$ ipython --no-banner

In [1]: import numpy as np

In [2]: import numpy.linalg as la

In [3]: np.set_printoptions(suppress=True, linewidth=160)

In [4]: A = np.loadtxt("m.csv", delimiter=",")

In [5]: A
Out[5]: 
array([[2., 0., 2.],
       [0., 4., 2.],
       [2., 2., 5.]])

In [6]: rng = np.random.default_rng(3253)

In [7]: lab = rng.permutation(3)

In [8]: lab
Out[8]: array([0, 2, 1])

In [9]: other = A[lab][:, lab]

In [10]: np.round(np.sort(np.abs(la.eigvals(other))), 2)
Out[10]: array([0.7 , 3.21, 7.08])

In [11]: other
Out[11]: 
array([[2., 2., 0.],
       [2., 5., 2.],
       [0., 2., 4.]])

In [12]: np.trace(other)
Out[12]: np.float64(11.0)

In [13]: x = np.array([3, 9, -5])

In [14]: y = other @ x

In [15]: y
Out[15]: array([24., 41., -2.])

In [16]: la.solve(other, y[:-1])
ValueError: solve1: Input operand 1 has a mismatch in its core dimension 0, with gufunc signature (m,m),(m)->(m) (size 2 is different from 3)


In [17]: np.round(la.solve(other.T, other[2]), 2)
Out[17]: array([0., 0., 1.])

In [18]: np.round(la.solve(other, other[:, 0]), 2)
Out[18]: array([1., 0., 0.])

In [19]: np.round(la.solve(other, y + other[:, 2]), 2)
Out[19]: array([ 3.,  9., -4.])

In [20]: np.round(la.solve(other, y), 2)
Out[20]: array([ 3.,  9., -5.])

In [21]: J = np.load("case15.npy")

In [22]: J
Out[22]: 
array([[18,  3,  0,  6],
       [ 3,  5,  9,  4],
       [ 0,  9, 18,  6],
       [ 6,  4,  6,  4]])

In [23]: np.round(np.poly(J), 2) + 0
Out[23]: array([  1., -45., 490.,   0.,   0.])

In [24]: np.round(la.det(J[::-1]), 2)
Out[24]: np.float64(0.0)

In [25]: round(la.det(J.T), 2)
Out[25]: np.float64(0.0)

In [26]: np.round(la.eigvals(J), 2) + 0
Out[26]: array([18.47, 26.53,  0.  ,  0.  ])

In [27]: round(float(la.eigvals(J).sum().real), 2)
Out[27]: 45.0

In [28]: np.einsum("ij,ji->", J, J)
Out[28]: np.int64(1045)

In [29]: M = np.array([[-3, 1], [1, -3]])

In [30]: M
Out[30]: 
array([[-3,  1],
       [ 1, -3]])

In [31]: x = np.array([3, 1])

In [32]: y = M @ x

In [33]: y
Out[33]: array([-8,  0])

In [34]: np.round(la.solve(M, y), 2)
Out[34]: array([3., 1.])

In [35]: np.round(la.solve(M, y + M[:, 0]), 2)
Out[35]: array([4., 1.])

In [36]: x = np.array([-4, 0])

In [37]: y = M @ x

In [38]: c, lr = np.zeros(2), 1 / la.norm(M, 2) ** 2

In [39]: for i in range(10):
    ...:     c -= lr * M.T @ (M @ c - y)
    ...:     if i % 2 == 0: print(i, round(la.norm(M @ c - y), 2))
    ...: 
0 4.24
2 2.39
4 1.34
6 0.76
8 0.42

In [40]: round(float(la.cond(M)), 2)
Out[40]: 2.0

In [41]: c.round(2)
Out[41]: array([-3.89,  0.11])

In [42]: vals, evecs = la.eigh(M)

In [43]: np.unique(vals.round(6) + 0, return_counts=True)[1]
Out[43]: array([1, 1])

In [44]: np.round(la.svd(M, compute_uv=False), 2)
Out[44]: array([4., 2.])

In [45]: np.round(la.eigvalsh(M + 4 * np.eye(2)), 2)
Out[45]: array([0., 2.])

In [46]: other = M[0, 0] * M[1:] - np.outer(M[1:, 0], M[0])

In [47]: other
Out[47]: array([[0, 8]])

In [48]: la.matrix_rank(other), la.matrix_rank(M)
Out[48]: (np.int64(1), np.int64(2))

In [49]: data = np.loadtxt("block0.csv", delimiter=",")

In [50]: data.round(2)
Out[50]: 
array([[-0.32,  0.95],
       [ 0.95,  0.32]])

In [51]: other = np.array([[-3, 3], [-2, 0]])

In [52]: la.matrix_rank(np.vstack([data, other.T]))
Out[52]: np.int64(2)

In [53]: np.round(data @ other, 2)
Out[53]: 
array([[-0.92, -0.97],
       [-3.49,  2.84]])

In [54]: np.round(np.einsum("ik,kj->ji", data, other), 2)
Out[54]: 
array([[-0.92, -3.49],
       [-0.97,  2.84]])

In [55]: la.matrix_rank(data @ other)
Out[55]: np.int64(2)

In [56]: np.round(np.einsum("ij->j", data), 2)
Out[56]: array([0.62, 1.27])

In [57]: np.einsum("ij,ij->i", data, data)
Out[57]: array([1., 1.])

In [58]: np.vstack([data, other.T]).shape
Out[58]: (4, 2)

In [59]: [round(float(la.det(data[:i, :i])), 2) + 0 for i in range(1, 3)]
Out[59]: [-0.32, -1.0]

In [60]: la.cholesky(data)
LinAlgError: Matrix is not positive definite


In [61]: np.all(la.eigvalsh(data) > 0)
Out[61]: np.False_

In [62]: round(la.eigvalsh(data).min(), 2)
Out[62]: np.float64(-1.0)

In [63]: other = np.array([[2, 3], [1, 0]])

In [64]: Z = np.kron(other, data)

In [65]: np.round(la.norm(Z, 2), 2), round(float(la.norm(other, 2) * la.norm(data, 2)), 2)
Out[65]: (np.float64(3.65), 3.65)

In [66]: arr = np.array([[1, 1, 3], [0, 0, 1], [0, 1, 0]])

In [67]: arr
Out[67]: 
array([[1, 1, 3],
       [0, 0, 1],
       [0, 1, 0]])

In [68]: P = np.triu(np.array([[3, -1, -1], [-3, -2, -1], [-2, 3, 0]]), 1) + np.eye(3)

In [69]: other = P @ arr @ la.inv(P)

In [70]: np.round(la.det(other), 2)
Out[70]: np.float64(-1.0)

In [71]: np.trace(other), np.trace(arr)
Out[71]: (np.float64(1.0), np.int64(1))

In [72]: P @ arr - arr @ P
Out[72]: 
array([[ 0.,  0.,  1.],
       [ 0., -1.,  0.],
       [ 0.,  0.,  1.]])

In [73]: vals, evecs = la.eig(arr)

In [74]: vals
Out[74]: array([ 1.,  1., -1.])

In [75]: np.round(np.sort(la.eigvals(arr @ arr)), 2)
Out[75]: array([1., 1., 1.])

In [76]: np.round(np.sort(la.eigvals(arr.T)), 2)
Out[76]: array([-1.,  1.,  1.])

In [77]: arr @ evecs[:, 0] - vals[0] * evecs[:, 0]
Out[77]: array([0., 0., 0.])

In [78]: K = np.load("layer8.npy")

In [79]: K
Out[79]: 
array([[ 7.79, -1.04,  8.76],
       [ 9.66,  0.35,  8.4 ],
       [ 9.68,  0.45,  8.83],
       [11.4 ,  0.31, 10.21],
       [ 8.89, -0.94,  9.39],
       [10.27,  0.91,  9.54],
       [ 9.15,  1.84, 10.17],
       [ 7.81,  0.17, 10.  ],
       [10.2 , -1.51,  9.36],
       [ 9.59, -0.19,  9.42],
       [ 9.56,  0.74,  8.51],
       [11.12,  0.48,  9.09],
       [10.26, -0.15,  8.24],
       [ 9.69, -0.64, 12.12],
       [ 9.02, -0.53, 10.59],
       [ 8.75, -0.17, 10.  ],
       [ 7.77, -0.69,  7.84],
       [ 8.  ,  0.36,  9.84],
       [10.32, -2.96,  9.01],
       [ 8.27,  0.97,  9.14],
       [10.9 ,  1.05,  8.57],
       [ 9.92,  0.57,  7.77],
       [ 9.07,  0.77,  8.75]])

In [80]: lab = K[:, 1] > np.median(K[:, 1])

In [81]: r0 = K[lab].mean(axis=0) - K[~lab].mean(axis=0)

In [82]: np.argsort(-np.abs(r0).round(6), kind="stable")
Out[82]: array([1, 2, 0])

In [83]: np.round((((K - K.mean(axis=0)) @ r0 > 0) == lab).mean(), 2)
Out[83]: np.float64(0.87)

In [84]: r0.round(2)
Out[84]: array([ 0.31,  1.47, -0.61])

In [85]: P = K @ la.solve(K.T @ K, K.T)

In [86]: round(np.trace(P), 2)
Out[86]: np.float64(3.0)

In [87]: np.allclose(P @ P, P)
Out[87]: True

In [88]: np.round(np.diag(P), 2)
Out[88]: array([0.1 , 0.07, 0.06, 0.08, 0.09, 0.09, 0.23, 0.16, 0.16, 0.05, 0.08, 0.13, 0.12, 0.22, 0.12, 0.09, 0.05, 0.13, 0.48, 0.11, 0.19, 0.13, 0.06])

In [89]: np.round(la.eigvalsh(P), 2) + 0
Out[89]: array([0., 0., 0., 0., 0., 0., 0., 0., 0., 0., 0., 0., 0., 0., 0., 0., 0., 0., 0., 0., 1., 1., 1.])

In [90]: Z = np.sign(np.array([[1, 6, 5], [9, 2, 4], [9, 3, 7]]))

In [91]: other = (np.tril(Z, -1) + np.eye(3)) @ (np.triu(Z, 1) + np.eye(3))

In [92]: vals = np.array([-3, 1, -1])

In [93]: F = np.rint(other * vals @ la.inv(other)) + 0

In [94]: F
Out[94]: 
array([[-7.,  6., -2.],
       [-8.,  9., -4.],
       [-8., 10., -5.]])

In [95]: round(la.det(F.T), 2)
Out[95]: np.float64(3.0)

In [96]: np.round(la.det(F[::-1]), 2)
Out[96]: np.float64(-3.0)

In [97]: np.einsum("ij,ji->", F, F)
Out[97]: np.float64(11.0)

In [98]: U, sig, VT = la.svd(F)

In [99]: np.argmax(sig[:-1] / (sig[1:] + 1e-6)) + 1
Out[99]: np.int64(2)

In [100]: sig.round(2)
Out[100]: array([20.87,  1.86,  0.08])

In [101]: other = U[:, :2] @ np.diag(sig[:2]) @ VT[:2]

In [102]: la.matrix_rank(F, rtol=0.05)
Out[102]: np.int64(2)

In [103]: la.matrix_rank(other)
Out[103]: np.int64(2)

In [104]: round(float(np.abs(F - other).max()), 2)
Out[104]: 0.04

In [105]: other = np.array([[0, -1, -2], [1, 0, 2], [0, -2, 1]])

In [106]: other[-1] = other[0]

In [107]: m1 = other + 0.02 * np.eye(3)

In [108]: m1
Out[108]: 
array([[ 0.02, -1.  , -2.  ],
       [ 1.  ,  0.02,  2.  ],
       [ 0.  , -1.  , -1.98]])

In [109]: theta = np.radians(180)

In [110]: R = np.eye(3)

In [111]: R[0, 0] = R[2, 2] = np.cos(theta)

In [112]: R[0, 2], R[2, 0] = -np.sin(theta), np.sin(theta)

In [113]: R.round(2) + 0
Out[113]: 
array([[-1.,  0.,  0.],
       [ 0.,  1.,  0.],
       [ 0.,  0., -1.]])

In [114]: other = F @ R.T

In [115]: other.round(2)
Out[115]: 
array([[ 7.,  6.,  2.],
       [ 8.,  9.,  4.],
       [ 8., 10.,  5.]])

In [116]: np.allclose(la.norm(F, axis=1), la.norm(other, axis=1))
Out[116]: True

In [117]: np.allclose(F @ F.T, other @ other.T)
Out[117]: True

In [118]: np.abs(other - F).max(axis=0)
Out[118]: array([16.,  0., 10.])

In [119]: round(float(la.det(R)), 2), np.trace(R)
Out[119]: (1.0, np.float64(-1.0))

In [120]: other = np.array([[-6, 8], [4, 2], [-1, -6]])

In [121]: np.round(np.einsum("ik,kj->ij", m1, other), 2)
Out[121]: 
array([[-2.12, 10.16],
       [-7.92, -3.96],
       [-2.02,  9.88]])

In [122]: np.vstack([m1, other.T]).shape
Out[122]: (5, 3)

In [123]: np.round(np.einsum("ij,ij->i", m1, m1), 2)
Out[123]: array([5.  , 5.  , 4.92])

In [124]: x = np.array([2, 1, -1])

In [125]: y = m1 @ x

In [126]: c, lr = np.zeros(3), 1 / la.norm(m1, 2) ** 2

In [127]: for i in range(6):
     ...:     c -= lr * m1.T @ (m1 @ c - y)
     ...:     if i % 1 == 0: print(i, round(la.norm(m1 @ c - y), 2))
     ...: 
0 0.72
1 0.65
2 0.59
3 0.54
4 0.48
5 0.44

In [128]: np.round(la.cond(m1), 2)
Out[128]: np.float64(262.7)

In [129]: c.round(2)
Out[129]: array([ 0.19, -0.31, -0.26])

In [130]: x = np.array([1, 2, 3])

In [131]: y = m1 @ x

In [132]: y.round(2)
Out[132]: array([-7.98,  7.04, -7.94])

In [133]: np.round(la.solve(m1, y + m1[:, 1]), 2)
Out[133]: array([1., 3., 3.])

In [134]: la.solve(m1, y[:-1])
ValueError: solve1: Input operand 1 has a mismatch in its core dimension 0, with gufunc signature (m,m),(m)->(m) (size 2 is different from 3)
